>>> import numpy as np
>>> np.set_printoptions(suppress=True, linewidth=200)
>>> J = np.load("test5.npy")
>>> J
array([[0., 3., 0., 0., 0., 0., 0., 0.],
       [3., 1., 3., 0., 0., 0., 0., 0.],
       [0., 3., 3., 3., 0., 0., 0., 0.],
       [0., 0., 3., 1., 3., 0., 0., 0.],
       [0., 0., 0., 3., 2., 3., 0., 0.],
       [0., 0., 0., 0., 3., 0., 3., 0.],
       [0., 0., 0., 0., 0., 3., 3., 3.],
       [0., 0., 0., 0., 0., 0., 3., 0.]])
>>> blk = np.stack([J, -3 * J, J[::-1]])
>>> blk.shape
(3, 8, 8)
>>> np.linalg.matrix_rank(blk.reshape(3, -1))
np.int64(2)
>>> blk.sum(axis=0)
array([[ 0., -6.,  0.,  0.,  0.,  0.,  3.,  0.],
       [-6., -2., -6.,  0.,  0.,  3.,  3.,  3.],
       [ 0., -6., -6., -6.,  3.,  0.,  3.,  0.],
       [ 0.,  0., -6.,  1., -4.,  3.,  0.,  0.],
       [ 0.,  0.,  3., -5., -1., -6.,  0.,  0.],
       [ 0.,  3.,  3.,  3., -6.,  0., -6.,  0.],
       [ 3.,  1.,  3.,  0.,  0., -6., -6., -6.],
       [ 0.,  3.,  0.,  0.,  0.,  0., -6.,  0.]])
>>> x = np.array([-7, 3, -4, 7, -5, 1, 2, -5])
>>> y = J @ x
>>> beta, lr = np.zeros(8), 1 / np.linalg.norm(J, 2) ** 2
>>> for i in range(40):
...     beta -= lr * J.T @ (J @ beta - y)
...     if i % 10 == 0: print(i, round(np.linalg.norm(J @ beta - y), 1))
... 
0 33.1
10 6.0
20 2.8
30 1.5
>>> np.round(np.linalg.cond(J), 1)
np.float64(19.7)
>>> [round(float(np.linalg.det(J[:i, :i])), 2) + 0 for i in range(1, 9)]
[0.0, -9.0, -27.0, 54.0, 351.0, -486.0, -4617.0, 4374.0]
>>> E = np.array([[0, 4, 4, 4, 5, 2, 4],
...     [0, 0, 0, 1, 4, 3, 0],
...     [0, 0, 0, 5, 3, 3, 3],
...     [0, 0, 0, 0, 0, 0, 1],
...     [0, 0, 0, 0, 0, 4, 4],
...     [0, 0, 0, 0, 0, 0, 1],
...     [0, 0, 0, 0, 0, 0, 0]])
>>> E
array([[0, 4, 4, 4, 5, 2, 4],
       [0, 0, 0, 1, 4, 3, 0],
       [0, 0, 0, 5, 3, 3, 3],
       [0, 0, 0, 0, 0, 0, 1],
       [0, 0, 0, 0, 0, 4, 4],
       [0, 0, 0, 0, 0, 0, 1],
       [0, 0, 0, 0, 0, 0, 0]])
>>> Uu, s, VT = np.linalg.svd(E)
>>> np.argmax(s[:-1] / (s[1:] + 1e-6)) + 1
np.int64(5)
>>> s.round(1) + 0
array([12.4,  5.1,  4. ,  3. ,  0.7,  0. ,  0. ])
>>> other = Uu[:, :5] @ np.diag(s[:5]) @ VT[:5]
>>> np.round(np.abs(E - other).max(), 1)
np.float64(0.0)
>>> np.linalg.matrix_rank(other)
np.int64(5)
>>> round(float(np.linalg.norm(E - other) / np.linalg.norm(E)), 1)
0.0
>>> other.round(1) + 0
array([[0., 4., 4., 4., 5., 2., 4.],
       [0., 0., 0., 1., 4., 3., 0.],
       [0., 0., 0., 5., 3., 3., 3.],
       [0., 0., 0., 0., 0., 0., 1.],
       [0., 0., 0., 0., 0., 4., 4.],
       [0., 0., 0., 0., 0., 0., 1.],
       [0., 0., 0., 0., 0., 0., 0.]])
>>> x = np.array([0, 0, -3, 2, -1, -1, 2])
>>> (E * x).sum(axis=1)
array([-3, -5, 10,  2,  4,  2,  0])
>>> np.sign((E @ x).round(6))
array([-1, -1,  1,  1,  1,  1,  0])
>>> E @ x
array([-3, -5, 10,  2,  4,  2,  0])
>>> np.linalg.norm(E @ x) <= np.linalg.norm(E, 2) * np.linalg.norm(x) + 1e-9
np.True_
>>> E * x
array([[  0,   0, -12,   8,  -5,  -2,   8],
       [  0,   0,   0,   2,  -4,  -3,   0],
       [  0,   0,   0,  10,  -3,  -3,   6],
       [  0,   0,   0,   0,   0,   0,   2],
       [  0,   0,   0,   0,   0,  -4,   8],
       [  0,   0,   0,   0,   0,   0,   2],
       [  0,   0,   0,   0,   0,   0,   0]])
>>> E @ np.eye(7)[1]
array([4., 0., 0., 0., 0., 0., 0.])
>>> E @ (2 * x)
array([ -6, -10,  20,   4,   8,   4,   0])
>>> other = np.array([[3, 1], [-3, 2]])
>>> cent = np.array([[-1, -3], [2, -1]])
>>> arr = np.kron(other, cent)
>>> arr
array([[-3, -9, -1, -3],
       [ 6, -3,  2, -1],
       [ 3,  9, -2, -6],
       [-6,  3,  4, -2]])
>>> rng = np.random.default_rng(29054)
>>> z = rng.permutation(4)
>>> other = arr[:, z] * rng.choice([-1, 1], 4)
>>> other
array([[ 1,  3, -3, -9],
       [-2,  1,  6, -3],
       [ 2,  6,  3,  9],
       [-4,  2, -6,  3]])
>>> Uu, _, VT = np.linalg.svd(arr.T @ other)
>>> np.round(np.linalg.lstsq(arr, other)[0], 1) + 0
array([[ 0.,  0.,  1.,  0.],
       [ 0.,  0.,  0.,  1.],
       [-1.,  0.,  0.,  0.],
       [ 0., -1.,  0.,  0.]])
>>> np.round(Uu @ VT, 1) + 0
array([[ 0.,  0.,  1.,  0.],
       [ 0.,  0.,  0.,  1.],
       [-1.,  0.,  0.,  0.],
       [ 0., -1.,  0.,  0.]])
